$ python -q
>>> import numpy as np
>>> from numpy import linalg as LA
>>> np.set_printoptions(precision=3, suppress=True, linewidth=160, floatmode="fixed")
>>> M = np.loadtxt("test13.csv", delimiter=",")
>>> M
array([[-0.900,  2.628, -1.300,  1.200],
       [-1.000,  1.856, -0.900,  0.100],
       [-1.700, -1.436,  0.700,  1.000],
       [ 0.300,  3.606, -1.800,  0.200],
       [-0.500,  0.098,  0.000, -0.400],
       [ 0.900,  1.908, -1.000, -0.400],
       [ 0.000,  0.561, -0.200, -0.200],
       [-0.100, -1.095,  0.500,  0.800],
       [-0.600,  0.340, -0.200,  0.700],
       [ 0.100, -0.387,  0.200, -0.800],
       [-0.900, -0.487,  0.300,  0.000],
       [ 1.000,  2.749, -1.400, -1.600],
       [ 1.100,  1.543, -0.800,  1.700],
       [ 0.700, -2.771,  1.300,  0.100],
       [-1.500,  1.252, -0.600, -1.400],
       [ 1.300,  0.394, -0.200, -0.700],
       [ 1.000,  0.827, -0.400,  0.600],
       [-1.000,  0.028,  0.000, -2.500],
       [-1.000, -0.895,  0.400,  0.100]])
>>> Uu, sig, VT = LA.svd(M)
>>> sig
array([8.073, 4.413, 3.972, 0.141])
>>> np.argmax(sig[:-1] / (sig[1:] + 1e-6)) + 1
np.int64(3)
>>> M2 = Uu[:, :3] @ np.diag(sig[:3]) @ VT[:3]
>>> np.round(np.abs(M - M2).max(), 3)
np.float64(0.061)
>>> round(float(LA.norm(M - M2, 2)), 3), np.round(sig[3], 3)
(0.141, np.float64(0.141))
>>> LA.matrix_rank(M2)
np.int64(3)
>>> M @ M
Traceback (most recent call last):
  File "<python-input-12>", line 1, in <module>
    M @ M
    ~~^~~
ValueError: matmul: Input operand 1 has a mismatch in its core dimension 0, with gufunc signature (n?,k),(k,m?)->(n?,m?) (size 19 is different from 4)
>>> cov = M.T @ M
>>> cov
array([[ 16.680,   4.110,  -2.270,   0.970],
       [  4.110,  51.908, -25.646,  -2.363],
       [ -2.270, -25.646,  12.700,   1.020],
       [  0.970,  -2.363,   1.020,  19.150]])
>>> np.allclose(cov, cov.T)
True
>>> LA.matrix_rank(cov)
np.int64(4)
>>> LA.eigvalsh(cov)[::-1]
array([65.171, 19.473, 15.774,  0.020])
>>> labels = M[:, 2] > np.median(M[:, 2])
>>> r0 = M[labels].mean(axis=0) - M[~labels].mean(axis=0)
>>> np.argsort(-np.abs(r0).round(6), kind="stable")
array([1, 2, 0, 3])
>>> print(round((((M - M.mean(axis=0)) @ r0 > 0) == labels).mean(), 3))
0.895
>>> ((M - M.mean(axis=0)) @ r0 > 0).astype(int)
array([0, 0, 1, 0, 1, 0, 1, 1, 1, 1, 1, 0, 0, 1, 0, 0, 0, 1, 1])
>>> r0
array([-0.695, -2.474,  1.225, -0.231])
>>> feats = np.load("mat.npy")
>>> print(feats)
[[-1.083 -6.300 -1.817]
 [-1.281 -5.764 -1.737]
 [-0.614 -7.027 -0.849]
 [ 0.469  1.151 -0.374]
 [-2.905 -5.815 -2.086]
 [ 1.608  0.866  0.116]
 [ 0.419  1.581 -2.195]
 [ 2.524  1.732 -0.069]
 [ 0.498  1.100 -2.465]
 [-3.051 -5.416  0.608]
 [ 0.630  2.862 -2.432]
 [-0.406  0.861 -0.959]
 [ 0.869  0.671 -0.736]
 [-0.289  1.406 -0.607]
 [-0.885  0.264 -1.133]]
>>> np.abs(LA.svd(M)[2][-1])
array([0.013, 0.442, 0.897, 0.006])
>>> round(np.log10(LA.cond(M)))
2
>>> LA.matrix_rank(M, rtol=0.1)
np.int64(3)
>>> cent = feats[[12, 7]].astype(float)
>>> for _ in range(5):
...     labels = LA.norm(feats[:, None] - cent, axis=-1).argmin(axis=1)
...     cent = np.array([feats[labels == j].mean(axis=0) for j in range(2)])
... 
>>> labels
array([0, 0, 0, 1, 0, 1, 1, 1, 1, 0, 1, 1, 1, 1, 1])
>>> np.bincount(labels)
array([ 5, 10])
>>> np.abs(cent[1] - cent[0]).argmax()
np.int64(1)
>>> M2 = np.c_[feats[:, :2] @ np.array([[-4, -9], [6, -9]]), np.array([5, 2, -8, -7, 1, 1, 4, 7, 9, 6, 9, 8, -5, 9, -4])]
>>> M2
array([[-33.468,  66.447,   5.000],
       [-29.460,  63.405,   2.000],
       [-39.706,  68.769,  -8.000],
       [  5.030, -14.580,  -7.000],
       [-23.270,  78.480,   1.000],
       [ -1.236, -22.266,   1.000],
       [  7.810, -18.000,   4.000],
       [  0.296, -38.304,   7.000],
       [  4.608, -14.382,   9.000],
       [-20.292,  76.203,   6.000],
       [ 14.652, -31.428,   9.000],
       [  6.790,  -4.095,   8.000],
       [  0.550, -13.860,  -5.000],
       [  9.592, -10.053,   9.000],
       [  5.124,   5.589,  -4.000]])
>>> np.round(LA.norm(M2 - feats @ LA.lstsq(feats, M2)[0], axis=0), 3) + 0
array([ 0.000,  0.000, 20.944])
>>> np.round(LA.lstsq(feats, M2[:, 0])[0], 3) + 0
array([-4.000,  6.000,  0.000])
>>> LA.matrix_rank(np.c_[feats, M2])
np.int64(4)
>>> print(LA.matrix_rank(M2))
3
